% ipython --no-banner

In [1]: import numpy as np

In [2]: from numpy import linalg as LA

In [3]: np.set_printoptions(precision=1, suppress=True, linewidth=140, sign=" ")

In [4]: def rnd(a):
   ...:     return np.round(a, 1) + 0
   ...: 

In [5]: A = np.load("w.npy")

In [6]: A
Out[6]: 
array([[ -3.6,   1.6,  -6.1],
       [ -5.2,  35.2,   1.8],
       [  6. , -36.7,  -4.4],
       [  2. ,  -9.1,  -0.7],
       [ -1.5,  24.9,   5.4],
       [ -2.3,  26.3,   4.6],
       [ -4. ,  11.7,  -3.2],
       [ -2.4,  23.3,   3.1],
       [  2.5, -14.4,  -0.9],
       [ -0.1,  -2.3,  -2.8],
       [  5. , -27.9,   0.6],
       [  3.4,  -5.7,   3.8],
       [  5.1, -20.1,   2.4],
       [ -1.9,   6.5,  -2.2],
       [  4.9, -17.2,   2.8],
       [ -0.7, -11.4,  -2.6],
       [  3.8,  -8.1,   4.3],
       [ -0.2, -16.9,  -4.9],
       [  0.1,  10.5,   3.3],
       [  4.6, -21.6,   1.9],
       [ -1.3,   2.9,   1.1],
       [  1.9, -11.6,  -1.6],
       [  0.8,   8.3,   7.9],
       [ -1. ,  18.5,   4.3],
       [ -0.5,   5. ,  -3.5],
       [  1.3,  -2.8,   0. ],
       [  4.6, -18.4,   2.4],
       [  3. , -17.4,  -3.1]])

In [7]: # column 1 is much longer than the rest

In [8]: Ac = A - A.mean(axis=0)

In [9]: V = LA.svd(Ac)[2][:2]

In [10]: A2 = Ac - Ac @ V.T @ V

In [11]: rnd(LA.norm(A2) / LA.norm(Ac))
Out[11]: np.float64(0.0)

In [12]: rnd(np.cov(Ac @ V.T, rowvar=False))
Out[12]: 
array([[ 325.6,    0. ],
       [   0. ,   13. ]])

In [13]: LA.norm(A2, axis=1).round(6).argmax()
Out[13]: np.int64(24)

In [14]: C2 = np.cov(A, rowvar=False)

In [15]: rnd(C2)
Out[15]: 
array([[  9.6, -46.7,   1.2],
       [-46.7, 316.8,  23.9],
       [  1.2,  23.9,  12.7]])

In [16]: np.argwhere(np.triu(np.abs(np.corrcoef(A.T)) > 0.8, 1))
Out[16]: array([[ 0,  1]])

In [17]: rnd(A.std(axis=0))
Out[17]: array([  3. ,  17.5,   3.5])

In [18]: low = LA.cholesky(C2)

In [19]: rnd(low @ low.T)
Out[19]: 
array([[  9.6, -46.7,   1.2],
       [-46.7, 316.8,  23.9],
       [  1.2,  23.9,  12.7]])

In [20]: Ac = A - A.mean(axis=0)

In [21]: Uu, sig, vt = LA.svd(Ac, full_matrices=False)

In [22]: rnd(sig)
Out[22]: array([ 93.8,  18.8,   3.8])

In [23]: (np.sign(Uu[:, 0]) == np.sign(Uu[0, 0])).astype(int)
Out[23]: array([ 1,  1,  0,  0,  1,  1,  1,  1,  0,  0,  0,  0,  0,  1,  0,  0,  0,  0,  1,  0,  1,  0,  1,  1,  1,  0,  0,  0])

In [24]: np.abs(Uu[:, 0]).argmax()
Out[24]: np.int64(1)

In [25]: rnd(np.abs(vt[-1]))
Out[25]: array([ 0.9,  0.2,  0.4])

In [26]: rnd(vt[0] * np.sign(vt[0, np.abs(vt[0]).argmax()]))
Out[26]: array([-0.1,  1. ,  0.1])

In [27]: rnd(sig ** 2 / (sig ** 2).sum())
Out[27]: array([ 1.,  0.,  0.])

In [28]: F = np.load("arr.npy")

In [29]: F
Out[29]: 
array([[  0,   2,   1,   2,   0,   0,   1],
       [  0,   4,   2,   3,   0,   0,   2],
       [  0,   4,   2,   3,   1,   0,   2],
       [  0,   5,   4,   5,   2,   2,   2],
       [  2,   5,   4,   7,   2,   3,   3],
       [  3,   5,   4,   8,   4,   5,   3],
       [  3,   7,   4,   8,   5,   6,   5],
       [  4,   8,   4,  10,   6,   6,   5],
       [  5,   9,   5,  10,   8,   7,   7],
       [  5,  10,   6,  10,  10,   9,   8],
       [  7,  11,   6,  10,  11,  11,   8],
       [  8,  11,   7,  10,  12,  12,  10],
       [  9,  11,   8,  12,  12,  12,  12],
       [ 10,  12,  10,  13,  13,  12,  12],
       [ 10,  13,  12,  13,  14,  12,  13],
       [ 11,  13,  14,  15,  14,  13,  14],
       [ 13,  15,  15,  15,  16,  14,  16],
       [ 13,  16,  15,  17,  17,  16,  16],
       [ 15,  18,  16,  18,  18,  18,  18],
       [ 17,  18,  18,  19,  20,  18,  20],
       [ 18,  20,  19,  19,  21,  18,  22],
       [ 18,  21,  21,  19,  22,  19,  22],
       [ 19,  23,  21,  21,  24,  19,  23]])

In [30]: Ac = F - F.mean(axis=0)

In [31]: V = LA.svd(Ac)[2][:1]

In [32]: A2 = Ac - Ac @ V.T @ V

In [33]: rnd(LA.norm(A2) / LA.norm(Ac))
Out[33]: np.float64(0.1)

In [34]: rnd(np.cov(Ac @ V.T, rowvar=False))
Out[34]: np.float64(295.3)

In [35]: dist = LA.norm(F[:, None] - F[None], axis=-1)

In [36]: rnd(dist[:5, :5])
Out[36]: 
array([[ 0. ,  2.6,  2.8,  6. ,  8. ],
       [ 2.6,  0. ,  1. ,  4.1,  6.2],
       [ 2.8,  1. ,  0. ,  3.7,  6. ],
       [ 6. ,  4.1,  3.7,  0. ,  3.2],
       [ 8. ,  6.2,  6. ,  3.2,  0. ]])

In [37]: np.unravel_index(dist.round(6).argmax(), dist.shape)
Out[37]: (np.int64(0), np.int64(22))

In [38]: dist.shape
Out[38]: (23, 23)

In [39]: (dist + 1e9 * np.eye(23)).round(6).argmin(axis=1)
Out[39]: array([  1,   2,   1,   4,   3,   4,   7,   6,   9,  10,  11,  10,  13,  14,  13,  14,  17,  16,  19,  20,  21,  20,  21])

In [40]: Ac = (F - F.mean(axis=0)) / F.std(axis=0)

In [41]: np.argwhere(np.abs(Ac) > 2)
Out[41]: array([], shape=(0, 2), dtype=int64)

In [42]: beta = LA.lstsq(np.delete(Ac, 3, axis=1), Ac[:, 3])[0]

In [43]: rnd(beta)
Out[43]: array([ 0.6,  0.4,  0.4, -0.3,  0.6, -0.7])

In [44]: np.abs(beta).argmax()
Out[44]: np.int64(5)

In [45]: rnd(1 - np.var(Ac[:, 3] - np.delete(Ac, 3, axis=1) @ beta))
Out[45]: np.float64(1.0)

In [46]: J = np.array([[3, 0, 3], [1, 2, 0], [2, 1, 0], [2, 3, 1], [2, 1, 0]])

In [47]: J[:, 0] = 5 * J[:, 1]

In [48]: J
Out[48]: 
array([[  0,   0,   3],
       [ 10,   2,   0],
       [  5,   1,   0],
       [ 15,   3,   1],
       [  5,   1,   0]])

In [49]: C2 = J.T @ J

In [50]: np.allclose(C2, C2.T)
Out[50]: True

In [51]: (J @ J.T).shape
Out[51]: (5, 5)

In [52]: C2
Out[52]: 
array([[ 375,   75,   15],
       [  75,   15,    3],
       [  15,    3,   10]])

In [53]: rnd(LA.svd(J, compute_uv=False) ** 2)
Out[53]: array([ 390.6,    9.4,    0. ])

In [54]: A2 = np.array([[-3, -2], [-2, 2], [2, -3]])

In [55]: basis = np.array([[-5, -2, -4, -1, 1, -1, -3, 2, -2, -2],
    ...:     [3, 2, 0, -1, 3, 0, -4, -1, -5, -3]])

In [56]: rng = np.random.default_rng(73)

In [57]: feats = A2 @ basis + 0.1 * rng.normal(size=(3, 10))

In [58]: rnd(feats)
Out[58]: 
array([[  8.9,   2.1,  12. ,   5. ,  -9. ,   2.8,  17.1,  -4.1,  15.9,  12.1],
       [ 15.8,   7.8,   7.9,   0.1,   4.1,   2. ,  -1.8,  -6.1,  -6.2,  -1.9],
       [-19. , -10. ,  -8.1,   1.1,  -7. ,  -2.1,   6.1,   7. ,  11.1,   5. ]])

In [59]: blk = np.stack([feats, 3 * feats, feats[::-1]])

In [60]: LA.matrix_rank(blk.reshape(3, -1))
Out[60]: np.int64(2)

In [61]: rnd(np.einsum("bij,cij->bc", blk, blk))
Out[61]: 
array([[  2338.3,   7015. ,    651.5],
       [  7015. ,  21045.1,   1954.4],
       [   651.5,   1954.4,   2338.3]])

In [62]: blk = np.stack([J, 3 * J, J[::-1]])

In [63]: blk.shape
Out[63]: (3, 5, 3)

In [64]: rnd(LA.norm(blk, axis=(1, 2)))
Out[64]: array([ 20.,  60.,  20.])

In [65]: LA.matrix_rank(blk.reshape(3, -1))
Out[65]: np.int64(2)

In [66]: (blk @ J.T).shape
Out[66]: (3, 5, 5)

In [67]: arr = np.loadtxt("run17.csv", delimiter=",")

In [68]: arr
Out[68]: 
array([[  2.,   2.,   0.,   0.,   2.,   1.,   2.,   0.,   1.,   1.],
       [  4.,   4.,   2.,   0.,   2.,   3.,   2.,   1.,   3.,   1.],
       [  5.,   6.,   3.,   0.,   4.,   3.,   4.,   3.,   5.,   1.],
       [  5.,   6.,   3.,   1.,   6.,   3.,   4.,   5.,   5.,   2.],
       [  5.,   7.,   5.,   1.,   6.,   3.,   6.,   5.,   7.,   2.],
       [  6.,   8.,   5.,   3.,   6.,   5.,   8.,   5.,   7.,   4.],
       [  6.,   9.,   6.,   3.,   7.,   7.,   8.,   6.,   9.,   6.],
       [  8.,   9.,   7.,   5.,   7.,   8.,   8.,   6.,  11.,   6.],
       [  9.,  10.,   9.,   5.,   7.,   8.,   8.,   8.,  13.,   6.],
       [ 10.,  10.,  10.,   5.,   8.,   8.,  10.,  10.,  13.,   8.],
       [ 12.,  11.,  11.,   6.,   8.,   8.,  10.,  10.,  14.,  10.],
       [ 12.,  13.,  12.,   7.,   9.,  10.,  12.,  10.,  14.,  11.],
       [ 14.,  15.,  14.,   8.,  10.,  11.,  13.,  10.,  15.,  13.],
       [ 15.,  16.,  14.,  10.,  11.,  13.,  15.,  11.,  17.,  15.],
       [ 16.,  17.,  16.,  10.,  13.,  13.,  16.,  13.,  18.,  16.],
       [ 18.,  17.,  16.,  12.,  14.,  13.,  17.,  15.,  19.,  16.],
       [ 19.,  19.,  17.,  14.,  14.,  13.,  18.,  16.,  19.,  18.],
       [ 21.,  20.,  18.,  14.,  15.,  13.,  20.,  17.,  20.,  19.],
       [ 23.,  22.,  20.,  14.,  15.,  13.,  21.,  19.,  22.,  19.],
       [ 24.,  22.,  22.,  16.,  15.,  14.,  22.,  19.,  24.,  21.],
       [ 24.,  24.,  23.,  17.,  16.,  16.,  24.,  19.,  24.,  23.],
       [ 25.,  26.,  24.,  18.,  17.,  18.,  25.,  20.,  25.,  23.],
       [ 26.,  26.,  26.,  18.,  17.,  19.,  26.,  21.,  25.,  23.],
       [ 28.,  27.,  26.,  20.,  17.,  21.,  27.,  22.,  27.,  24.],
       [ 29.,  29.,  27.,  22.,  18.,  23.,  29.,  23.,  27.,  24.],
       [ 31.,  30.,  27.,  22.,  19.,  25.,  29.,  24.,  27.,  25.],
       [ 33.,  31.,  28.,  22.,  21.,  25.,  29.,  24.,  27.,  26.],
       [ 35.,  32.,  28.,  23.,  22.,  27.,  30.,  25.,  27.,  28.],
       [ 36.,  34.,  29.,  23.,  22.,  29.,  31.,  25.,  29.,  29.]])

In [69]: C2 = np.cov(arr, rowvar=False)

In [70]: rnd(np.corrcoef(arr[:, 3], arr[:, 9])[0, 1])
Out[70]: np.float64(1.0)

In [71]: C2.shape
Out[71]: (10, 10)

In [72]: rnd(LA.eigvalsh(C2)[::-1])
Out[72]: array([ 741.3,    4.8,    1.7,    1.2,    0.9,    0.7,    0.5,    0.2,    0.1,    0.1])
